In [1]: import numpy as np

In [2]: import numpy.linalg as la

In [3]: np.set_printoptions(precision=1, suppress=True, linewidth=200)

In [4]: def rd(a):
   ...:     return np.round(a, 1) + 0
   ...: 

In [5]: X = np.load("mat.npy")

In [6]: print(X)
[[1.  0.5 0.2]
 [0.5 1.  0.5]
 [0.2 0.5 1. ]]

In [7]: u = np.array([5, 5, 2])

In [8]: other = X + np.outer(u, np.eye(3)[1])

In [9]: print(rd(la.det(other) / la.det(X)), rd(1 + la.solve(X, u)[1]))
4.6 4.6

In [10]: print(other)
[[1.  5.5 0.2]
 [0.5 6.  0.5]
 [0.2 2.5 1. ]]

In [11]: print(la.matrix_rank(la.inv(other) - la.inv(X), tol=1e-8))
1

In [12]: Lm = la.cholesky(X)

In [13]: print(X / np.sqrt(np.outer(np.diag(X), np.diag(X))))
[[1.  0.5 0.2]
 [0.5 1.  0.5]
 [0.2 0.5 1. ]]

In [14]: print(la.eigvalsh(X).min() > 0)
True

In [15]: def softmax(z):
    ...:     e = np.exp(z - z.max(axis=-1, keepdims=True))
    ...:     return e / e.sum(axis=-1, keepdims=True)
    ...: 

In [16]: print(rd(softmax(X[2] + 5)))
[0.2 0.3 0.5]

In [17]: print(softmax(X).sum(axis=1))
[1. 1. 1.]

In [18]: print(rd(softmax(10 * X[2])))
[0. 0. 1.]

In [19]: att = X @ X.T / np.sqrt(3)

In [20]: print(rd(softmax(att)[2] @ X))
[0.5 0.7 0.6]

In [21]: print(rd(softmax(att + np.triu(np.full(att.shape, -np.inf), 1))))
[[1.  0.  0. ]
 [0.4 0.6 0. ]
 [0.3 0.3 0.4]]

In [22]: ev, evecs = la.eigh(X)

In [23]: x0 = np.array([1, 1, 0])

In [24]: print(x0 @ X @ x0)
3.0

In [25]: print((np.sign(evecs[:, -1].round(6)) == np.sign(evecs[0, -1].round(6))).astype(int))
[1 1 1]

In [26]: print(np.abs(X).sum(axis=1).max(), rd(np.abs(ev).max()))
2.0 1.8

In [27]: print(rd(la.eigvalsh(X[1:, 1:])))
[0.5 1.5]

In [28]: print(rd(evecs * np.maximum(ev, 0) @ evecs.T))
[[1.  0.5 0.2]
 [0.5 1.  0.5]
 [0.2 0.5 1. ]]

In [29]: J = np.loadtxt("dump.csv", delimiter=",")

In [30]: print(J)
[[  2.  -1.  -2.   2.   2.  -1.  -2.  -1.   0.]
 [  2.  -1.  -4.   1.   4.  -3.  -4.   1.  -1.]
 [  1.   0.  -4.   1.   3.  -3.  -4.  -1.   0.]
 [  0.   0.  -5.   2.   4.  -5.  -4.  -1.   2.]
 [  2.   0.  -3.   4.   6.  -3.  -2.  -1.   0.]
 [  3.   1.  -4.   2.   8.  -4.  -1.   1.  -1.]
 [  4.   1.  -5.   3.   8.  -4.   0.   3.   1.]
 [  6.  -1.  -7.   1.  10.  -2.   1.   1.   1.]
 [  6.   0.  -9.   0.  10.  -4.  -1.   1.   1.]
 [  7.  -1.  -8.   2.   8.  -5.  -1.   3.   0.]
 [  6.   1.  -9.   4.   7.  -7.  -3.   3.  -2.]
 [  8.   2.  -8.   5.   7.  -7.  -3.   5.  -3.]
 [  6.   4.  -7.   4.   8.  -7.  -4.   4.  -5.]
 [  6.   3.  -9.   6.   7.  -9.  -5.   4.  -7.]
 [  4.   5.  -9.   8.   9. -10.  -7.   5.  -5.]
 [  4.   5.  -9.  10.   8. -10.  -9.   4.  -5.]
 [  3.   7.  -7.  11.   9. -10.  -7.   6.  -3.]
 [  4.   9.  -8.  10.   9. -10.  -6.   8.  -1.]
 [  3.  11.  -6.   9.  10.  -9.  -7.   8.   1.]
 [  5.  13.  -7.   7.  11. -10.  -9.   7.   1.]
 [  7.  11.  -6.   9.  11. -12.  -7.   7.  -1.]
 [  8.  11.  -4.   9.  13. -14.  -6.   8.   0.]
 [  9.   9.  -6.   8.  15. -15.  -4.   7.  -2.]
 [  9.   8.  -4.   9.  16. -16.  -4.   5.  -2.]
 [  8.  10.  -2.   7.  16. -14.  -3.   6.  -1.]
 [  7.  10.  -2.   8.  14. -12.  -3.   5.  -3.]
 [  9.   8.   0.   8.  14. -14.  -5.   3.  -2.]
 [  7.   6.   0.  10.  15. -13.  -3.   2.  -3.]
 [  9.   6.   1.  10.  15. -12.  -2.   0.  -3.]]

In [31]: d = la.norm(J[:, None] - J[None], axis=-1)

In [32]: print(d.shape)
(29, 29)

In [33]: print(d[1].round(6).argsort(kind="stable")[:4])
[1 2 0 3]

In [34]: print(np.unravel_index(d.round(6).argmax(), d.shape))
(np.int64(0), np.int64(23))

In [35]: print(rd(d[:5, :5]))
[[0.  4.7 4.  6.5 5.1]
 [4.7 0.  2.8 4.9 4.9]
 [4.  2.8 0.  3.5 4.9]
 [6.5 4.9 3.5 0.  5.3]
 [5.1 4.9 4.9 5.3 0. ]]

In [36]: W0 = np.loadtxt("sample6.csv", delimiter=",")

In [37]: print(W0)
[[  0.  -6. -10.   0.   3.]
 [  6.   0.   0.   1.   8.]
 [ 10.   0.   0.  -4.   3.]
 [  0.  -1.   4.   0.  -1.]
 [ -3.  -8.  -3.   1.   0.]]

In [38]: # null space of dimension 1

In [39]: rk = la.matrix_rank(W0)

In [40]: print(rk)
4

In [41]: N = la.svd(W0)[2][rk:].T

In [42]: print(rd(N[:, 0] / N[np.abs(N[:, 0]).round(6).argmax(), 0]))
[ 0.6  0.  -0.1  1.  -0.5]

In [43]: print(np.allclose(W0 @ N, 0))
True

In [44]: F = np.loadtxt("run6.csv", delimiter=",")

In [45]: print(rd(F))
[[ 0.   0.   0.1  0.   0. ]
 [ 0.   0.3  0.4 -0.1  0. ]
 [ 0.1  0.4  0.6 -0.2 -0.1]
 [ 0.  -0.1 -0.2  0.1  0. ]
 [ 0.   0.  -0.1  0.   0. ]]

In [46]: # applying it twice changes nothing

In [47]: other = np.array([[2, 1], [1, 1]])

In [48]: basis = np.kron(other, F)

In [49]: print(la.matrix_rank(basis))
2

In [50]: print(basis.shape)
(10, 10)

In [51]: print(rd(la.norm(basis, 2)), rd(la.norm(other, 2) * la.norm(F, 2)))
2.6 2.6

In [52]: print(rd(basis))
[[ 0.   0.1  0.1  0.   0.   0.   0.   0.1  0.   0. ]
 [ 0.1  0.7  0.9 -0.3 -0.1  0.   0.3  0.4 -0.1  0. ]
 [ 0.1  0.9  1.1 -0.4 -0.1  0.1  0.4  0.6 -0.2 -0.1]
 [ 0.  -0.3 -0.4  0.1  0.   0.  -0.1 -0.2  0.1  0. ]
 [ 0.  -0.1 -0.1  0.   0.   0.   0.  -0.1  0.   0. ]
 [ 0.   0.   0.1  0.   0.   0.   0.   0.1  0.   0. ]
 [ 0.   0.3  0.4 -0.1  0.   0.   0.3  0.4 -0.1  0. ]
 [ 0.1  0.4  0.6 -0.2 -0.1  0.1  0.4  0.6 -0.2 -0.1]
 [ 0.  -0.1 -0.2  0.1  0.   0.  -0.1 -0.2  0.1  0. ]
 [ 0.   0.  -0.1  0.   0.   0.   0.  -0.1  0.   0. ]]

In [53]: U, sigma, Vt = la.svd(basis)

In [54]: evecs = Vt[:(sigma > 1e-8).sum()]

In [55]: rng = np.random.default_rng(1745)

In [56]: x0 = basis[7] + 2 * basis[6] + rng.integers(2) * np.eye(10)[1]

In [57]: print(rd(x0))
[ 0.2  1.1  1.5 -0.5 -0.2  0.2  1.1  1.5 -0.5 -0.2]

In [58]: print(rd(evecs.T @ evecs))
[[ 0.   0.   0.1  0.   0.   0.   0.   0.   0.   0. ]
 [ 0.   0.3  0.4 -0.1  0.   0.   0.   0.   0.   0. ]
 [ 0.1  0.4  0.6 -0.2 -0.1  0.   0.   0.   0.   0. ]
 [ 0.  -0.1 -0.2  0.1  0.   0.   0.   0.   0.   0. ]
 [ 0.   0.  -0.1  0.   0.   0.   0.   0.   0.   0. ]
 [ 0.   0.   0.   0.   0.   0.   0.   0.1  0.   0. ]
 [ 0.   0.   0.   0.   0.   0.   0.3  0.4 -0.1  0. ]
 [ 0.   0.   0.   0.   0.   0.1  0.4  0.6 -0.2 -0.1]
 [ 0.   0.   0.   0.   0.   0.  -0.1 -0.2  0.1  0. ]
 [ 0.   0.   0.   0.   0.   0.   0.  -0.1  0.   0. ]]

In [59]: print(np.allclose(evecs.T @ evecs @ x0, x0))
True

In [60]: print(la.matrix_rank(np.vstack([basis, x0])))
2
